% python3 -q
>>> import numpy as np
>>> np.set_printoptions(suppress=True, linewidth=200)
>>> rng = np.random.default_rng(85)
>>> data = np.array([[0, 2, -1, 2, 0, 1, -1],
...     [2, 2, 1, 1, 1, -1, -1],
...     [2, 1, 1, 2, 0, 2, -1],
...     [-2, 0, -2, -2, -2, 0, 0],
...     [-1, 0, 1, -1, -1, 0, 2],
...     [2, -2, 0, -1, -2, 0, -2],
...     [1, -1, 1, 2, -1, 1, 1],
...     [2, -1, 0, 0, 2, 1, -2],
...     [2, 1, -2, 1, 2, 0, -2],
...     [2, 0, -1, -1, -2, 1, 1]]) * (rng.random((10, 7)) < 0.3)
>>> print(data)
[[ 0  0  0  0  0  0 -1]
 [ 0  2  0  1  0 -1  0]
 [ 0  1  0  2  0  2  0]
 [-2  0  0  0  0  0  0]
 [-1  0  0  0  0  0  2]
 [ 0  0  0  0 -2  0  0]
 [ 1  0  0  2  0  1  0]
 [ 0  0  0  0  0  0  0]
 [ 0  0  0  1  0  0  0]
 [ 2  0  0  0  0  0  0]]
>>> Uu, sig, VT = np.linalg.svd(data)
>>> print(np.argmax(sig[:-1] / (sig[1:] + 1e-6)) + 1)
6
>>> print(sig.round(2) + 0)
[3.93 3.15 2.32 2.06 2.   0.98 0.  ]
>>> Y = Uu[:, :6] @ np.diag(sig[:6]) @ VT[:6]
>>> print(np.linalg.matrix_rank(Y))
6
>>> mat = np.loadtxt("out1.csv", delimiter=",")
>>> print(mat)
[[-2.  0.  0.  0.  0.  0.  0.  0.  0.  0.]
 [-2.  2.  0.  0.  0.  0.  0.  0.  0.  0.]
 [ 1.  1. -2.  0.  0.  0.  0.  0.  0.  0.]
 [-2.  0. -1.  1.  0.  0.  0.  0.  0.  0.]
 [ 0. -2. -2. -2.  2.  0.  0.  0.  0.  0.]
 [-1.  0.  2.  1. -1. -1.  0.  0.  0.  0.]
 [ 0. -1. -2. -1. -1. -1.  1.  0.  0.  0.]
 [ 2. -2. -1.  2. -1. -1.  1. -1.  0.  0.]
 [ 2. -2.  1.  0.  2.  0.  2.  1. -2.  0.]
 [-2. -1.  2. -1. -1.  2. -2.  2.  2.  2.]]
>>> r0, g = mat[2], mat[1]
>>> print(r0 @ g)
0.0
>>> p = (r0 @ g) / (r0 @ r0) * r0
>>> print(p)
[ 0.  0. -0.  0.  0.  0.  0.  0.  0.  0.]
>>> print((g - p) @ r0)
0.0
>>> print(np.outer(r0, g))
[[-2.  2.  0.  0.  0.  0.  0.  0.  0.  0.]
 [-2.  2.  0.  0.  0.  0.  0.  0.  0.  0.]
 [ 4. -4. -0. -0. -0. -0. -0. -0. -0. -0.]
 [-0.  0.  0.  0.  0.  0.  0.  0.  0.  0.]
 [-0.  0.  0.  0.  0.  0.  0.  0.  0.  0.]
 [-0.  0.  0.  0.  0.  0.  0.  0.  0.  0.]
 [-0.  0.  0.  0.  0.  0.  0.  0.  0.  0.]
 [-0.  0.  0.  0.  0.  0.  0.  0.  0.  0.]
 [-0.  0.  0.  0.  0.  0.  0.  0.  0.  0.]
 [-0.  0.  0.  0.  0.  0.  0.  0.  0.  0.]]
>>> print(np.linalg.matrix_rank(np.outer(r0, g)))
1
